$ python3 -q
>>> import numpy as np
>>> np.set_printoptions(precision=1, suppress=True, linewidth=200)
>>> rd = lambda a: np.round(a, 1) + 0
>>> J = np.loadtxt("case1.csv", delimiter=",")
>>> J
array([[0., 0., 1., 0., 0., 1., 0., 0., 1., 1.],
       [0., 0., 0., 1., 0., 0., 0., 0., 0., 0.],
       [1., 0., 0., 0., 0., 1., 0., 0., 1., 1.],
       [0., 1., 0., 0., 0., 0., 0., 0., 0., 0.],
       [0., 0., 0., 0., 0., 0., 1., 1., 0., 0.],
       [1., 0., 1., 0., 0., 0., 0., 0., 1., 1.],
       [0., 0., 0., 0., 1., 0., 0., 1., 0., 0.],
       [0., 0., 0., 0., 1., 0., 1., 0., 0., 0.],
       [1., 0., 1., 0., 0., 1., 0., 0., 0., 1.],
       [1., 0., 1., 0., 0., 1., 0., 0., 1., 0.]])
>>> cov = J.T @ J
>>> rd(np.linalg.svd(J, compute_uv=False) ** 2)
array([16.,  4.,  1.,  1.,  1.,  1.,  1.,  1.,  1.,  1.])
>>> np.trace(cov), (J ** 2).sum()
(np.float64(28.0), np.float64(28.0))
>>> ev, V = np.linalg.eigh(J)
>>> x = np.array([-1, 0, 3, -2, -1, -1, 2, 3, -1, 2])
>>> rd(np.linalg.eigvalsh(J[1:, 1:]))
array([-1., -1., -1., -1., -1., -1.,  1.,  2.,  3.])
>>> arr = np.load("dump.npy")
>>> arr
array([[ -2,  -4,   4,  -2,   4,   0,   4,  -4,   2,   0,  -4],
       [ -4,  -8,   8,  -4,   8,   0,   8,  -8,   4,   0,  -8],
       [ -5, -10,  10,  -5,  10,   0,  10, -10,   5,   0, -10],
       [ -2,  -4,   4,  -2,   4,   0,   4,  -4,   2,   0,  -4],
       [ -4,  -8,   8,  -4,   8,   0,   8,  -8,   4,   0,  -8],
       [ -1,  -2,   2,  -1,   2,   0,   2,  -2,   1,   0,  -2],
       [  4,   8,  -8,   4,  -8,   0,  -8,   8,  -4,   0,   8],
       [  1,   2,  -2,   1,  -2,   0,  -2,   2,  -1,   0,   2],
       [ -2,  -4,   4,  -2,   4,   0,   4,  -4,   2,   0,  -4],
       [ -5, -10,  10,  -5,  10,   0,  10, -10,   5,   0, -10],
       [  4,   8,  -8,   4,  -8,   0,  -8,   8,  -4,   0,   8],
       [  4,   8,  -8,   4,  -8,   0,  -8,   8,  -4,   0,   8]])
>>> rd(np.linalg.norm(arr))
np.float64(62.4)
>>> arr - arr[0]
array([[  0,   0,   0,   0,   0,   0,   0,   0,   0,   0,   0],
       [ -2,  -4,   4,  -2,   4,   0,   4,  -4,   2,   0,  -4],
       [ -3,  -6,   6,  -3,   6,   0,   6,  -6,   3,   0,  -6],
       [  0,   0,   0,   0,   0,   0,   0,   0,   0,   0,   0],
       [ -2,  -4,   4,  -2,   4,   0,   4,  -4,   2,   0,  -4],
       [  1,   2,  -2,   1,  -2,   0,  -2,   2,  -1,   0,   2],
       [  6,  12, -12,   6, -12,   0, -12,  12,  -6,   0,  12],
       [  3,   6,  -6,   3,  -6,   0,  -6,   6,  -3,   0,   6],
       [  0,   0,   0,   0,   0,   0,   0,   0,   0,   0,   0],
       [ -3,  -6,   6,  -3,   6,   0,   6,  -6,   3,   0,  -6],
       [  6,  12, -12,   6, -12,   0, -12,  12,  -6,   0,  12],
       [  6,  12, -12,   6, -12,   0, -12,  12,  -6,   0,  12]])
>>> print(np.abs(arr).max())
10
>>> arr.sum(axis=1)
array([-2, -4, -5, -2, -4, -1,  4,  1, -2, -5,  4,  4])
>>> np.unravel_index(np.abs(arr).argmax(), arr.shape)
(np.int64(2), np.int64(1))
>>> print(arr.mean(axis=0))
[-1. -2.  2. -1.  2.  0.  2. -2.  1.  0. -2.]
>>> np.diff(arr, axis=0)
array([[ -2,  -4,   4,  -2,   4,   0,   4,  -4,   2,   0,  -4],
       [ -1,  -2,   2,  -1,   2,   0,   2,  -2,   1,   0,  -2],
       [  3,   6,  -6,   3,  -6,   0,  -6,   6,  -3,   0,   6],
       [ -2,  -4,   4,  -2,   4,   0,   4,  -4,   2,   0,  -4],
       [  3,   6,  -6,   3,  -6,   0,  -6,   6,  -3,   0,   6],
       [  5,  10, -10,   5, -10,   0, -10,  10,  -5,   0,  10],
       [ -3,  -6,   6,  -3,   6,   0,   6,  -6,   3,   0,  -6],
       [ -3,  -6,   6,  -3,   6,   0,   6,  -6,   3,   0,  -6],
       [ -3,  -6,   6,  -3,   6,   0,   6,  -6,   3,   0,  -6],
       [  9,  18, -18,   9, -18,   0, -18,  18,  -9,   0,  18],
       [  0,   0,   0,   0,   0,   0,   0,   0,   0,   0,   0]])
